% python3 -q
>>> import numpy as np
>>> np.set_printoptions(suppress=True, linewidth=140)
>>> def tidy(a):
...     return np.round(a, 2) + 0
... 
>>> A = np.loadtxt("case7.csv", delimiter=",")
>>> A
array([[0., 0., 0., 0., 0., 0., 0., 0., 0., 0., 0., 0., 0., 0.],
       [0., 2., 0., 0., 0., 0., 0., 0., 0., 0., 0., 0., 0., 0.],
       [0., 0., 0., 0., 0., 0., 0., 0., 0., 0., 0., 0., 0., 0.],
       [0., 0., 0., 1., 0., 0., 0., 0., 0., 0., 0., 0., 0., 0.],
       [0., 0., 0., 0., 0., 0., 0., 0., 0., 0., 0., 0., 0., 0.],
       [0., 0., 0., 0., 0., 2., 0., 0., 0., 0., 0., 0., 0., 0.],
       [0., 0., 0., 0., 0., 0., 4., 0., 0., 0., 0., 0., 0., 0.],
       [0., 0., 0., 0., 0., 0., 0., 5., 0., 0., 0., 0., 0., 0.],
       [0., 0., 0., 0., 0., 0., 0., 0., 2., 0., 0., 0., 0., 0.],
       [0., 0., 0., 0., 0., 0., 0., 0., 0., 4., 0., 0., 0., 0.],
       [0., 0., 0., 0., 0., 0., 0., 0., 0., 0., 5., 0., 0., 0.],
       [0., 0., 0., 0., 0., 0., 0., 0., 0., 0., 0., 3., 0., 0.],
       [0., 0., 0., 0., 0., 0., 0., 0., 0., 0., 0., 0., 5., 0.],
       [0., 0., 0., 0., 0., 0., 0., 0., 0., 0., 0., 0., 0., 2.]])
>>> # column 2 repeats column 0
>>> x0 = np.array([2, 0, 1, 1, 1, 0, 1, 2, 1, 0, 2, 0, 0, 0])
>>> (A @ x0).argmax()
np.int64(7)
>>> m1 = np.load("mat.npy")
>>> m1
array([[ 0.98,  0.87,  1.69, -0.21,  0.95],
       [-2.28, -1.28, -2.86,  1.12, -2.42],
       [-0.87, -1.31, -1.47, -0.23,  0.04],
       [ 0.79,  0.41,  0.67, -0.43,  0.6 ]])
>>> # null space of dimension 2
>>> Uu, s, Vh = np.linalg.svd(m1)
>>> vecs = Vh[:(s > 1e-8).sum()]
>>> rng = np.random.default_rng(57)
>>> x0 = m1[2] + 3 * m1[3] + rng.integers(2) * np.eye(5)[3]
>>> tidy(x0)
array([ 1.5 , -0.08,  0.54, -1.52,  1.84])
>>> np.allclose(vecs.T @ vecs @ x0, x0)
True
>>> print(tidy(np.diag(vecs.T @ vecs)))
[0.62 0.48 0.74 0.44 0.71]
>>> print(tidy(vecs.T @ vecs))
[[ 0.62  0.31  0.01 -0.37  0.01]
 [ 0.31  0.48  0.26  0.08 -0.28]
 [ 0.01  0.26  0.74  0.23  0.27]
 [-0.37  0.08  0.23  0.44 -0.22]
 [ 0.01 -0.28  0.27 -0.22  0.71]]
